% python3 -q
>>> import numpy as np
>>> import numpy.linalg as la
>>> np.set_printoptions(suppress=True, linewidth=160)
>>> F = np.array([[16, -1, -5, -1, -1],
...     [5, -21, -1, 5, -4],
...     [3, 4, -21, 4, 5],
...     [0, 0, 3, -43, 2],
...     [2, 2, 1, 4, -62]])
>>> F
array([[ 16,  -1,  -5,  -1,  -1],
       [  5, -21,  -1,   5,  -4],
       [  3,   4, -21,   4,   5],
       [  0,   0,   3, -43,   2],
       [  2,   2,   1,   4, -62]])
>>> Q, Rm = la.qr(F)
>>> round(abs(Rm[0, 0]), 2), np.round(la.norm(F[:, 0]), 2)
(np.float64(17.15), np.float64(17.15))
>>> Q.shape, Rm.shape
((5, 5), (5, 5))
>>> np.allclose(Rm.T @ Rm, F.T @ F)
True
>>> np.einsum("ij,ji->", F, F)
np.int64(6813)
>>> np.einsum("ii->", F)
np.int64(-131)
>>> B = la.inv(F)
>>> np.round(la.inv(B), 2) + 0
array([[ 16.,  -1.,  -5.,  -1.,  -1.],
       [  5., -21.,  -1.,   5.,  -4.],
       [  3.,   4., -21.,   4.,   5.],
       [  0.,   0.,   3., -43.,   2.],
       [  2.,   2.,   1.,   4., -62.]])
>>> np.round(la.cond(F), 2)
np.float64(5.19)
>>> round(float(la.det(F) * la.det(B)), 2)
1.0
>>> P = np.triu(np.array([[-2, -1, 1, 0, -2],
...     [1, 2, 0, 0, -2],
...     [2, -1, -1, 0, -1],
...     [0, -1, -1, 2, 1],
...     [1, -1, -2, 2, 0]]), 1) + np.eye(5)
>>> B = P @ F @ la.inv(P)
>>> B
array([[ 10.,  30., -37., -10., 185.],
       [  1., -24.,  -4.,  -3.,  73.],
       [  1.,   3., -23.,   0.,  52.],
       [  2.,   4.,   2., -39.,  -7.],
       [  2.,   4.,  -1.,   4., -55.]])
>>> np.trace(B), np.trace(F)
(np.float64(-131.0), np.int64(-131))
>>> vals, evecs = la.eig(F)
>>> vals.round(2)
array([ 15.32, -62.24, -19.29, -21.59, -43.19])
>>> mat = 3 * np.eye(13) + np.ones((13, 13))
>>> mat
array([[4., 1., 1., 1., 1., 1., 1., 1., 1., 1., 1., 1., 1.],
       [1., 4., 1., 1., 1., 1., 1., 1., 1., 1., 1., 1., 1.],
       [1., 1., 4., 1., 1., 1., 1., 1., 1., 1., 1., 1., 1.],
       [1., 1., 1., 4., 1., 1., 1., 1., 1., 1., 1., 1., 1.],
       [1., 1., 1., 1., 4., 1., 1., 1., 1., 1., 1., 1., 1.],
       [1., 1., 1., 1., 1., 4., 1., 1., 1., 1., 1., 1., 1.],
       [1., 1., 1., 1., 1., 1., 4., 1., 1., 1., 1., 1., 1.],
       [1., 1., 1., 1., 1., 1., 1., 4., 1., 1., 1., 1., 1.],
       [1., 1., 1., 1., 1., 1., 1., 1., 4., 1., 1., 1., 1.],
       [1., 1., 1., 1., 1., 1., 1., 1., 1., 4., 1., 1., 1.],
       [1., 1., 1., 1., 1., 1., 1., 1., 1., 1., 4., 1., 1.],
       [1., 1., 1., 1., 1., 1., 1., 1., 1., 1., 1., 4., 1.],
       [1., 1., 1., 1., 1., 1., 1., 1., 1., 1., 1., 1., 4.]])
>>> f = np.array([-1, 3, -7, 6, 5, 5, -1, 2, -5, -3, 7, 7, 7])
>>> B = mat + np.outer(f, np.eye(13)[0])
>>> round(la.det(B) / la.det(mat), 2), round(1 + la.solve(mat, f)[0], 2)
(np.float64(0.15), np.float64(0.15))
>>> la.matrix_rank(la.inv(B) - la.inv(mat), tol=1e-8)
np.int64(1)
>>> J = np.load("block11.npy")
>>> J.round(2)
array([[-0.79, -1.76,  0.82,  1.71,  0.05, -2.87,  0.83,  2.59,  1.44],
       [-2.54,  1.13, -1.74,  0.64,  1.12, -2.45, -0.24, -1.88,  1.73],
       [-2.39,  1.56, -1.96,  0.25,  1.12, -1.81, -0.44, -2.5 ,  1.41],
       [-1.48, -1.25,  0.22,  1.74,  0.38, -3.33,  0.68,  1.78,  1.82],
       [ 2.52, -1.25,  1.81, -0.54, -1.13,  2.29,  0.29,  2.05, -1.65],
       [ 2.38, -1.57,  1.96, -0.24, -1.12,  1.79,  0.44,  2.52, -1.4 ],
       [ 2.35, -1.63,  1.98, -0.18, -1.12,  1.68,  0.47,  2.6 , -1.35],
       [ 0.44, -2.23,  1.61,  1.34, -0.49, -1.61,  0.91,  3.38,  0.57],
       [-1.61, -1.12,  0.08,  1.72,  0.45, -3.39,  0.64,  1.58,  1.88],
       [-0.31,  2.21, -1.54, -1.4 ,  0.43,  1.77, -0.92, -3.33, -0.67],
       [ 1.91,  0.79,  0.26, -1.66, -0.61,  3.48, -0.52, -1.05, -2.  ],
       [-2.02, -0.64, -0.4 ,  1.62,  0.67, -3.5 ,  0.47,  0.83,  2.04],
       [ 0.88,  1.71, -0.75, -1.72, -0.09,  2.94, -0.82, -2.5 , -1.49],
       [ 0.14,  2.07, -1.28, -1.56,  0.25,  2.26, -0.9 , -3.1 , -1.01],
       [ 2.5 , -1.31,  1.84, -0.49, -1.13,  2.21,  0.32,  2.13, -1.61],
       [-2.54,  0.5 , -1.34,  1.09,  1.03, -3.07,  0.03, -0.93,  1.99]])
>>> x = np.array([7, 8, 3, 8, 5, 8, 8, 8, 3, 7, 9, 9, 1])
>>> a = np.maximum(mat @ x, 0)
>>> np.tanh(mat @ x)
array([1., 1., 1., 1., 1., 1., 1., 1., 1., 1., 1., 1., 1.])
>>> a
array([105., 108.,  93., 108.,  99., 108., 108., 108.,  93., 105., 111., 111.,  87.])
>>> np.maximum(mat @ (3 * x), 0)
array([315., 324., 279., 324., 297., 324., 324., 324., 279., 315., 333., 333., 261.])
>>> np.flatnonzero(a > 1e-9)
array([ 0,  1,  2,  3,  4,  5,  6,  7,  8,  9, 10, 11, 12])
>>> x = np.array([-5, 1, -4, -5, -4, 3, -3, 1, -2])
>>> a = np.maximum(J @ x, 0)
>>> np.round(J.T @ a, 2)
array([  27.43,  151.28,  -86.3 , -123.73,   11.28,  189.93,  -67.51, -225.05,  -88.7 ])
>>> np.round(J * (a > 1e-9)[:, None], 2)
array([[-0.  , -0.  ,  0.  ,  0.  ,  0.  , -0.  ,  0.  ,  0.  ,  0.  ],
       [-2.54,  1.13, -1.74,  0.64,  1.12, -2.45, -0.24, -1.88,  1.73],
       [-2.39,  1.56, -1.96,  0.25,  1.12, -1.81, -0.44, -2.5 ,  1.41],
       [-0.  , -0.  ,  0.  ,  0.  ,  0.  , -0.  ,  0.  ,  0.  ,  0.  ],
       [ 0.  , -0.  ,  0.  , -0.  , -0.  ,  0.  ,  0.  ,  0.  , -0.  ],
       [ 0.  , -0.  ,  0.  , -0.  , -0.  ,  0.  ,  0.  ,  0.  , -0.  ],
       [ 0.  , -0.  ,  0.  , -0.  , -0.  ,  0.  ,  0.  ,  0.  , -0.  ],
       [ 0.  , -0.  ,  0.  ,  0.  , -0.  , -0.  ,  0.  ,  0.  ,  0.  ],
       [-0.  , -0.  ,  0.  ,  0.  ,  0.  , -0.  ,  0.  ,  0.  ,  0.  ],
       [-0.31,  2.21, -1.54, -1.4 ,  0.43,  1.77, -0.92, -3.33, -0.67],
       [ 1.91,  0.79,  0.26, -1.66, -0.61,  3.48, -0.52, -1.05, -2.  ],
       [-0.  , -0.  , -0.  ,  0.  ,  0.  , -0.  ,  0.  ,  0.  ,  0.  ],
       [ 0.88,  1.71, -0.75, -1.72, -0.09,  2.94, -0.82, -2.5 , -1.49],
       [ 0.14,  2.07, -1.28, -1.56,  0.25,  2.26, -0.9 , -3.1 , -1.01],
       [ 0.  , -0.  ,  0.  , -0.  , -0.  ,  0.  ,  0.  ,  0.  , -0.  ],
       [-0.  ,  0.  , -0.  ,  0.  ,  0.  , -0.  ,  0.  , -0.  ,  0.  ]])
>>> np.round(np.maximum(J @ (3 * x), 0), 2)
array([ 0.  ,  3.55, 18.45,  0.  ,  0.  ,  0.  ,  0.  ,  0.  ,  0.  , 63.79, 47.65,  0.  , 63.05, 65.19,  0.  ,  0.  ])
>>> np.flatnonzero(a > 1e-9)
array([ 1,  2,  9, 10, 12, 13])
>>> a.round(2)
array([ 0.  ,  1.18,  6.15,  0.  ,  0.  ,  0.  ,  0.  ,  0.  ,  0.  , 21.26, 15.88,  0.  , 21.02, 21.73,  0.  ,  0.  ])
